>>> import numpy as np
>>> np.set_printoptions(precision=2, suppress=True, linewidth=100, legacy="1.25")
>>> rnd = lambda a: np.round(a, 2) + 0
>>> J = np.load("layer7.npy")
>>> print(rnd(J))
[[ 0.11  0.15  0.1  -0.06 -0.2  -0.16]
 [ 0.15  0.51 -0.29  0.08 -0.33 -0.16]
 [ 0.1  -0.29  0.66 -0.3  -0.08 -0.19]
 [-0.06  0.08 -0.3   0.29  0.26 -0.19]
 [-0.2  -0.33 -0.08  0.26  0.6  -0.12]
 [-0.16 -0.16 -0.19 -0.19 -0.12  0.83]]
>>> U, sig, Vt = np.linalg.svd(J)
>>> print(np.argmax(sig[:-1] / (sig[1:] + 1e-6)) + 1)
3
>>> other = U[:, :3] @ np.diag(sig[:3]) @ Vt[:3]
>>> print(np.linalg.matrix_rank(other))
3
>>> print(np.linalg.matrix_rank(J, rtol=0.05))
3
>>> print(rnd(other))
[[ 0.11  0.15  0.1  -0.06 -0.2  -0.16]
 [ 0.15  0.51 -0.29  0.08 -0.33 -0.16]
 [ 0.1  -0.29  0.66 -0.3  -0.08 -0.19]
 [-0.06  0.08 -0.3   0.29  0.26 -0.19]
 [-0.2  -0.33 -0.08  0.26  0.6  -0.12]
 [-0.16 -0.16 -0.19 -0.19 -0.12  0.83]]
>>> w, vecs = np.linalg.eigh(J)
>>> vec = np.array([4, 2, -2, 3, -3, -3])
>>> print(rnd(np.abs(J).sum(axis=1).max()), rnd(np.abs(w).max()))
1.65 1.0
>>> print(rnd(np.linalg.eigvalsh(J[1:, 1:])))
[0.   0.   0.89 1.   1.  ]
>>> print(rnd(vecs * np.abs(w) @ vecs.T))
[[ 0.11  0.15  0.1  -0.06 -0.2  -0.16]
 [ 0.15  0.51 -0.29  0.08 -0.33 -0.16]
 [ 0.1  -0.29  0.66 -0.3  -0.08 -0.19]
 [-0.06  0.08 -0.3   0.29  0.26 -0.19]
 [-0.2  -0.33 -0.08  0.26  0.6  -0.12]
 [-0.16 -0.16 -0.19 -0.19 -0.12  0.83]]
>>> print(rnd(vec @ J @ vec))
35.87
>>> w, vecs = np.linalg.eigh(J)
>>> print(rnd(vecs.T @ J @ vecs))
[[0. 0. 0. 0. 0. 0.]
 [0. 0. 0. 0. 0. 0.]
 [0. 0. 0. 0. 0. 0.]
 [0. 0. 0. 1. 0. 0.]
 [0. 0. 0. 0. 1. 0.]
 [0. 0. 0. 0. 0. 1.]]
>>> print(rnd(np.linalg.eigvalsh(J @ J)))
[0. 0. 0. 1. 1. 1.]
>>> print(rnd(np.linalg.svd(J, compute_uv=False)))
[1. 1. 1. 0. 0. 0.]
>>> print(rnd(vecs.T @ vecs))
[[1. 0. 0. 0. 0. 0.]
 [0. 1. 0. 0. 0. 0.]
 [0. 0. 1. 0. 0. 0.]
 [0. 0. 0. 1. 0. 0.]
 [0. 0. 0. 0. 1. 0.]
 [0. 0. 0. 0. 0. 1.]]
>>> print(rnd(w))
[0. 0. 0. 1. 1. 1.]
>>> print(np.unique(w.round(6) + 0, return_counts=True)[1])
[3 3]
>>> print((w > 1e-8).sum(), (w < -1e-8).sum())
3 0
>>> print(np.linalg.cond(J) > 100)
True
>>> print(np.linalg.matrix_rank(J, rtol=0.1))
3
>>> print(np.abs(np.diag(np.linalg.qr(J)[1])) > 1e-9)
[ True  True  True False False False]
>>> print(rnd(np.trace(np.linalg.pinv(J) @ J)))
3.0
>>> print(np.allclose(J[:-1].T @ np.linalg.lstsq(J[:-1].T, J[-1])[0], J[-1]))
True
>>> feats = np.array([[1, -1, 2, -2, 1, -1, 1, 1],
...     [2, -2, 0, -1, 0, 0, 0, -2],
...     [1, 2, -1, 1, 1, 1, 0, 2],
...     [5, -5, 2, -4, 1, -1, 1, -3]])
>>> print(feats)
[[ 1 -1  2 -2  1 -1  1  1]
 [ 2 -2  0 -1  0  0  0 -2]
 [ 1  2 -1  1  1  1  0  2]
 [ 5 -5  2 -4  1 -1  1 -3]]
>>> print(np.allclose(feats[:-1].T @ np.linalg.lstsq(feats[:-1].T, feats[-1])[0], feats[-1]))
True
>>> print(rnd(feats @ np.linalg.pinv(feats) @ feats))
[[ 1. -1.  2. -2.  1. -1.  1.  1.]
 [ 2. -2.  0. -1.  0.  0.  0. -2.]
 [ 1.  2. -1.  1.  1.  1.  0.  2.]
 [ 5. -5.  2. -4.  1. -1.  1. -3.]]
>>> print(rnd(np.trace(np.linalg.pinv(feats) @ feats)))
3.0
>>> vec = np.array([3, 2, 1, 3, 2, -1, -3, 1])
>>> vec @ feats
Traceback (most recent call last):
  File "<python-input-36>", line 1, in <module>
    vec @ feats
    ~~~~^~~~~~~
ValueError: matmul: Input operand 1 has a mismatch in its core dimension 0, with gufunc signature (n?,k),(k,m?)->(n?,m?) (size 4 is different from 8)
>>> print(np.sign((feats @ vec).round(6)))
[-1 -1  1 -1]
>>> print(np.einsum("ij,j->i", feats, vec))
[-2 -3 12 -8]
>>> print(feats * vec)
[[  3  -2   2  -6   2   1  -3   1]
 [  6  -4   0  -3   0   0   0  -2]
 [  3   4  -1   3   2  -1   0   2]
 [ 15 -10   2 -12   2   1  -3  -3]]
>>> print((feats * vec).sum(axis=1))
[-2 -3 12 -8]
>>> print(feats @ np.eye(8)[3])
[-2. -1.  1. -4.]
>>> print(feats @ np.ones(8))
[ 2. -3.  7. -4.]
>>> print((feats @ vec).argmax())
2
>>> print(feats @ (2 * vec))
[ -4  -6  24 -16]
